% ipython --no-banner

In [1]: import numpy as np

In [2]: np.set_printoptions(suppress=True, linewidth=160)

In [3]: tidy = lambda a: np.round(a, 3) + 0

In [4]: feats = np.loadtxt("data.csv", delimiter=",")

In [5]: feats
Out[5]: 
array([[-0.2,  0.4, -0.4],
       [ 0. ,  0.8, -1.2]])

In [6]: tidy(np.linalg.norm(feats, 2))
Out[6]: np.float64(1.547)

In [7]: tidy(np.linalg.norm(feats, axis=1))
Out[7]: array([0.6  , 1.442])

In [8]: tidy(np.linalg.norm(feats[0], 1)), tidy(np.linalg.norm(feats[0], np.inf))
Out[8]: (np.float64(1.0), np.float64(0.4))

In [9]: tidy(np.linalg.norm(feats, axis=0))
Out[9]: array([0.2  , 0.894, 1.265])

In [10]: G = feats.T @ feats

In [11]: tidy(G)
Out[11]: 
array([[ 0.04, -0.08,  0.08],
       [-0.08,  0.8 , -1.12],
       [ 0.08, -1.12,  1.6 ]])

In [12]: tidy(np.diag(G))
Out[12]: array([0.04, 0.8 , 1.6 ])

In [13]: tidy(np.linalg.eigvalsh(G)[::-1])
Out[13]: array([2.395, 0.045, 0.   ])

In [14]: (feats @ feats.T).shape
Out[14]: (2, 2)

In [15]: def softmax(z):
    ...:     e = np.exp(z - z.max(axis=-1, keepdims=True))
    ...:     return e / e.sum(axis=-1, keepdims=True)
    ...: 

In [16]: tidy(softmax(feats[0] + -3))
Out[16]: array([0.275, 0.5  , 0.225])

In [17]: scores = feats @ feats.T / np.sqrt(3)

In [18]: tidy(softmax(scores)[0] @ feats)
Out[18]: array([-0.087,  0.625, -0.851])

In [19]: tidy(softmax(scores))
Out[19]: 
array([[0.437, 0.563],
       [0.323, 0.677]])

In [20]: J = np.load("x.npy")

In [21]: tidy(J)
Out[21]: 
array([[ 1.   ,  0.   ,  0.   ],
       [ 0.   , -0.5  , -0.866],
       [ 0.   ,  0.866, -0.5  ]])

In [22]: rng = np.random.default_rng(25139)

In [23]: M2 = J + rng.integers(-2, 3, (3, 1)) @ rng.integers(-2, 3, (1, 3))

In [24]: tidy(M2)
Out[24]: 
array([[3.   , 2.   , 4.   ],
       [2.   , 1.5  , 3.134],
       [1.   , 1.866, 1.5  ]])

In [25]: np.abs(M2 - J).sum(axis=1)
Out[25]: array([8., 8., 4.])

In [26]: tidy(np.linalg.svd(M2 - J, compute_uv=False))
Out[26]: array([7.348, 0.   , 0.   ])

In [27]: q = M2.astype(float).copy()

In [28]: for j in range(3):
    ...:     q[:, j] -= q[:, :j] @ (q[:, :j].T @ q[:, j])
    ...:     q[:, j] /= np.linalg.norm(q[:, j])
    ...: 

In [29]: tidy(q.T @ q)
Out[29]: 
array([[1., 0., 0.],
       [0., 1., 0.],
       [0., 0., 1.]])

In [30]: tidy(q)
Out[30]: 
array([[ 0.802, -0.288, -0.524],
       [ 0.535, -0.046,  0.844],
       [ 0.267,  0.956, -0.117]])

In [31]: hat = np.triu(np.array([[2, -2, -2], [0, -1, -1], [-1, -1, 2]]), 1) + np.eye(3)

In [32]: M2 = hat @ J @ np.linalg.inv(hat)

In [33]: np.linalg.matrix_rank(M2)
Out[33]: np.int64(3)

In [34]: tidy(np.linalg.det(M2))
Out[34]: np.float64(1.0)

In [35]: M2 = J / np.linalg.norm(J, axis=1, keepdims=True)

In [36]: G = M2 @ M2.T

In [37]: np.degrees(np.arccos(np.clip(G[2, 1], -1, 1)))
Out[37]: np.float64(90.0)

In [38]: (G - 2 * np.eye(3)).round(6).argmax(axis=1)
Out[38]: array([1, 0, 0])

In [39]: arr = np.array([[-1.7, 0.4, -0.2, 0.1],
    ...:     [-0.3, -0.1, -0.2, 0.3],
    ...:     [-0.1, 0.1, 2.0, -0.3],
    ...:     [1.9, 0.9, -0.1, -1.0]])

In [40]: hat = np.triu(np.array([[3, 5, 2, 2], [1, 4, 3, 0], [4, 1, 1, 1], [4, 4, 3, 2]]), 1) + np.eye(4)

In [41]: M2 = hat @ arr @ np.linalg.inv(hat)

In [42]: tidy(np.linalg.det(M2))
Out[42]: np.float64(0.669)

In [43]: tidy(M2)
Out[43]: 
array([[  0.4,  -0.1,   2.1,  -3.9],
       [ -0.6,   3.2,  -2.6,   3.2],
       [  1.8,  -8. ,  22.3, -27.2],
       [  1.9,  -8.6,  21.9, -26.7]])

In [44]: tidy(np.trace(M2)), np.trace(arr)
Out[44]: (np.float64(-0.8), np.float64(-0.8))

In [45]: tidy(hat @ arr - arr @ hat)
Out[45]: 
array([[ 2.1, 10. ,  5. ,  2.5],
       [-0.3,  1.8,  6.9, -0.1],
       [ 1.9,  1.4, -0.2, -2.8],
       [ 0. , -9.5, -6.5, -3.7]])

In [46]: tidy(np.poly(M2))
Out[46]: array([ 1.   ,  0.8  , -4.   , -3.851,  0.669])

In [47]: G = M2.T @ M2

In [48]: np.allclose(G, G.T)
Out[48]: True

In [49]: tidy(np.linalg.svd(M2, compute_uv=False) ** 2)
Out[49]: array([2615.214,    5.91 ,    0.706,    0.   ])

In [50]: tidy(G)
Out[50]: 
array([[    7.37,   -32.7 ,    84.15,  -103.17],
       [  -32.7 ,   148.21,  -375.27,   457.85],
       [   84.15,  -375.27,   988.07, -1207.8 ],
       [ -103.17,   457.85, -1207.8 ,  1478.18]])

In [51]: np.linalg.matrix_rank(G)
Out[51]: np.int64(4)

In [52]: m1 = np.array([[0, 0, 0],
    ...:     [0, 0, 0],
    ...:     [-6, -3, -9],
    ...:     [0, 0, 0],
    ...:     [0, 0, 0],
    ...:     [-6, -3, -9],
    ...:     [0, 0, 0],
    ...:     [0, 0, 0],
    ...:     [-6, -3, -9],
    ...:     [0, 0, 0],
    ...:     [0, 0, 0],
    ...:     [-4, 1, -12],
    ...:     [0, 0, 0],
    ...:     [0, 0, 0],
    ...:     [0, 0, 0]])

In [53]: # rows and columns are dependent

In [54]: U, sig, Vt = np.linalg.svd(m1)

In [55]: evecs = Vt[:(sig > 1e-8).sum()]

In [56]: x0 = m1[3] + 5 * m1[0] + rng.integers(2) * np.eye(3)[0]

In [57]: x0
Out[57]: array([0., 0., 0.])

In [58]: np.allclose(evecs.T @ evecs @ x0, x0)
Out[58]: True

In [59]: U, sig, Vt = np.linalg.svd(m1)

In [60]: tidy(sig)
Out[60]: array([22.757,  4.595,  0.   ])

In [61]: M2 = U[:, :2] @ np.diag(sig[:2]) @ Vt[:2]

In [62]: np.linalg.matrix_rank(m1, rtol=0.05)
Out[62]: np.int64(2)

In [63]: tidy(np.abs(m1 - M2).max())
Out[63]: np.float64(0.0)

In [64]: G = np.cov(m1, rowvar=False)

In [65]: tidy(np.corrcoef(m1[:, 2], m1[:, 1])[0, 1])
Out[65]: np.float64(0.585)

In [66]: np.median(m1, axis=0)
Out[66]: array([0., 0., 0.])

In [67]: tidy(np.linalg.eigvalsh(G)[::-1])
Out[67]: array([27.14 ,  1.507,  0.   ])

In [68]: tidy(np.polyfit(m1[:, 2], m1[:, 1], 1))
Out[68]: array([ 0.169, -0.095])

In [69]: np.argwhere(np.triu(np.abs(np.corrcoef(m1.T)) > 0.8, 1))
Out[69]: 
array([[0, 1],
       [0, 2]])

In [70]: M = np.load("arr.npy")

In [71]: M
Out[71]: 
array([[20.413,  0.792, 29.915],
       [20.298, -0.813, 30.576],
       [20.039,  0.128, 30.437],
       [19.806,  1.418, 28.716],
       [19.847,  0.453, 30.162],
       [19.123,  0.739, 29.891],
       [20.074, -0.812, 28.564],
       [19.048, -0.159, 29.214],
       [19.231, -0.059, 28.101],
       [19.563,  0.99 , 30.761],
       [20.853, -0.345, 28.973],
       [18.915,  1.882, 28.223],
       [19.567,  1.018, 31.993],
       [19.449,  0.743, 32.591]])

In [72]: np.linalg.lstsq(m1[:-1].T, m1[-1])[2]
Out[72]: np.int32(2)

In [73]: tidy(softmax(10 * M[11]))
Out[73]: array([0., 0., 1.])

In [74]: tidy(softmax(M[11] + -3))
Out[74]: array([0., 0., 1.])

In [75]: scores = M @ M.T / np.sqrt(3)

In [76]: tidy(softmax(scores)[11] @ M)
Out[76]: array([19.449,  0.743, 32.591])

In [77]: Xs = M - M.mean(axis=0)

In [78]: evecs = np.linalg.svd(Xs)[2][:1]

In [79]: M2 = Xs - Xs @ evecs.T @ evecs

In [80]: tidy(np.linalg.norm(M2) / np.linalg.norm(Xs))
Out[80]: np.float64(0.585)

In [81]: tidy(np.diag(evecs.T @ evecs))
Out[81]: array([0.   , 0.01 , 0.989])

In [82]: Xs = M - M.mean(axis=0)

In [83]: U, sig, Vt = np.linalg.svd(Xs, full_matrices=False)

In [84]: tidy(Xs.mean(axis=0))
Out[84]: array([0., 0., 0.])

In [85]: tidy(sig ** 2 / (sig ** 2).sum())
Out[85]: array([0.658, 0.267, 0.075])

In [86]: np.abs(Vt[0]).argmax()
Out[86]: np.int64(2)

In [87]: np.abs(U[:, 0]).argmax()
Out[87]: np.int64(13)

In [88]: tidy(Vt[0] * np.sign(Vt[0, np.abs(Vt[0]).argmax()]))
Out[88]: array([0.011, 0.102, 0.995])

In [89]: d = np.linalg.norm(M[:, None] - M[None], axis=-1)

In [90]: d[10].round(6).argsort(kind="stable")[:4]
Out[90]: array([10,  6,  0,  2])

In [91]: d.shape
Out[91]: (14, 14)

In [92]: X = np.loadtxt("dump.csv", delimiter=",")

In [93]: X
Out[93]: 
array([[ -3.251, -12.796, -12.796],
       [ -1.679, -10.112, -10.112],
       [ -1.367,  -9.541,  -9.541],
       [ -1.24 ,  -9.304,  -9.304],
       [ -1.179,  -9.19 ,  -9.19 ],
       [  0.415,  -5.706,  -5.706],
       [  0.431,  -5.661,  -5.661],
       [  0.519,  -5.409,  -5.409],
       [  0.748,  -4.658,  -4.658],
       [  0.865,  -4.17 ,  -4.17 ],
       [  0.898,  -2.152,  -2.152],
       [  0.862,  -2.024,  -2.024],
       [  0.829,  -1.926,  -1.926],
       [  0.76 ,  -1.749,  -1.749],
       [  0.173,  -0.69 ,  -0.69 ],
       [  0.007,  -0.142,  -0.142],
       [  0.146,   0.724,   0.724],
       [  1.206,   2.54 ,   2.54 ],
       [  1.288,   2.653,   2.653],
       [  1.332,   2.713,   2.713],
       [  2.007,   3.582,   3.582],
       [  2.228,   3.853,   3.853],
       [  4.473,   6.426,   6.426],
       [  7.158,   9.292,   9.292]])

In [94]: Xs = X - X.mean(axis=0)

In [95]: U, sig, Vt = np.linalg.svd(Xs, full_matrices=False)

In [96]: np.linalg.matrix_rank(Xs)
Out[96]: np.int64(2)

In [97]: tidy(Vt[0] * np.sign(Vt[0, np.abs(Vt[0]).argmax()]))
Out[97]: array([0.222, 0.689, 0.689])

In [98]: (np.sign(U[:, 0]) == np.sign(U[0, 0])).astype(int)
Out[98]: array([1, 1, 1, 1, 1, 1, 1, 1, 1, 1, 0, 0, 0, 0, 0, 0, 0, 0, 0, 0, 0, 0, 0, 0])

In [99]: tidy((sig ** 2).sum() ** 2 / (sig ** 4).sum())
Out[99]: np.float64(1.026)

In [100]: tidy(Xs.mean(axis=0))
Out[100]: array([0., 0., 0.])

In [101]: Xs = X - X.mean(axis=0)

In [102]: evecs = np.linalg.svd(Xs)[2][:2]

In [103]: M2 = Xs - Xs @ evecs.T @ evecs

In [104]: tidy(np.linalg.norm(M2) / np.linalg.norm(Xs))
Out[104]: np.float64(0.0)

In [105]: np.diag(evecs.T @ evecs)
Out[105]: array([1. , 0.5, 0.5])

In [106]: x0 = np.array([5, 0, 2])

In [107]: np.sign((X @ x0).round(6))
Out[107]: array([-1., -1., -1., -1., -1., -1., -1., -1., -1., -1.,  1.,  1.,  1.,  1., -1., -1.,  1.,  1.,  1.,  1.,  1.,  1.,  1.,  1.])

In [108]: np.linalg.norm(X @ x0) <= np.linalg.norm(X, 2) * np.linalg.norm(x0) + 1e-9
Out[108]: np.True_

In [109]: U, sig, Vt = np.linalg.svd(X)

In [110]: np.argmax(sig[:-1] / (sig[1:] + 1e-6)) + 1
Out[110]: np.int64(2)

In [111]: M2 = U[:, :2] @ np.diag(sig[:2]) @ Vt[:2]

In [112]: tidy(np.linalg.norm(X - M2, 2)), tidy(sig[2])
Out[112]: (np.float64(0.0), np.float64(0.0))

In [113]: tidy(np.abs(X - M2).max())
Out[113]: np.float64(0.0)

In [114]: np.linalg.matrix_rank(X, rtol=0.05)
Out[114]: np.int64(2)

In [115]: np.linalg.matrix_rank(M2)
Out[115]: np.int64(2)

In [116]: tidy(np.linalg.norm(X - M2) / np.linalg.norm(X))
Out[116]: np.float64(0.0)

In [117]: tidy(X @ np.linalg.pinv(X) @ X)
Out[117]: 
array([[ -3.251, -12.796, -12.796],
       [ -1.679, -10.112, -10.112],
       [ -1.367,  -9.541,  -9.541],
       [ -1.24 ,  -9.304,  -9.304],
       [ -1.179,  -9.19 ,  -9.19 ],
       [  0.415,  -5.706,  -5.706],
       [  0.431,  -5.661,  -5.661],
       [  0.519,  -5.409,  -5.409],
       [  0.748,  -4.658,  -4.658],
       [  0.865,  -4.17 ,  -4.17 ],
       [  0.898,  -2.152,  -2.152],
       [  0.862,  -2.024,  -2.024],
       [  0.829,  -1.926,  -1.926],
       [  0.76 ,  -1.749,  -1.749],
       [  0.173,  -0.69 ,  -0.69 ],
       [  0.007,  -0.142,  -0.142],
       [  0.146,   0.724,   0.724],
       [  1.206,   2.54 ,   2.54 ],
       [  1.288,   2.653,   2.653],
       [  1.332,   2.713,   2.713],
       [  2.007,   3.582,   3.582],
       [  2.228,   3.853,   3.853],
       [  4.473,   6.426,   6.426],
       [  7.158,   9.292,   9.292]])

In [118]: np.linalg.lstsq(X[:-1].T, X[-1])[2]
Out[118]: np.int32(2)

In [119]: np.unique(X.round(6), axis=0).shape
Out[119]: (24, 3)

In [120]: M2 = np.array([[3, -1, 2, 0], [0, -1, 3, 1], [-1, 3, 0, 0], [2, 1, 3, 3]])

In [121]: K = M2 - M2.T

In [122]: K
Out[122]: 
array([[ 0, -1,  3, -2],
       [ 1,  0,  0,  0],
       [-3,  0,  0, -3],
       [ 2,  0,  3,  0]])

In [123]: # skew-symmetric

In [124]: z = rng.permutation(4)

In [125]: z
Out[125]: array([2, 3, 0, 1])

In [126]: M2 = K[z][:, z]

In [127]: tidy(np.sort(np.abs(np.linalg.eigvals(M2))))
Out[127]: array([0.631, 0.631, 4.754, 4.754])

In [128]: np.trace(M2)
Out[128]: np.int64(0)

In [129]: tidy(np.linalg.det(M2)), tidy(np.linalg.det(K[z]))
Out[129]: (np.float64(9.0), np.float64(9.0))

In [130]: M2
Out[130]: 
array([[ 0, -3, -3,  0],
       [ 3,  0,  2,  0],
       [ 3, -2,  0, -1],
       [ 0,  0,  1,  0]])
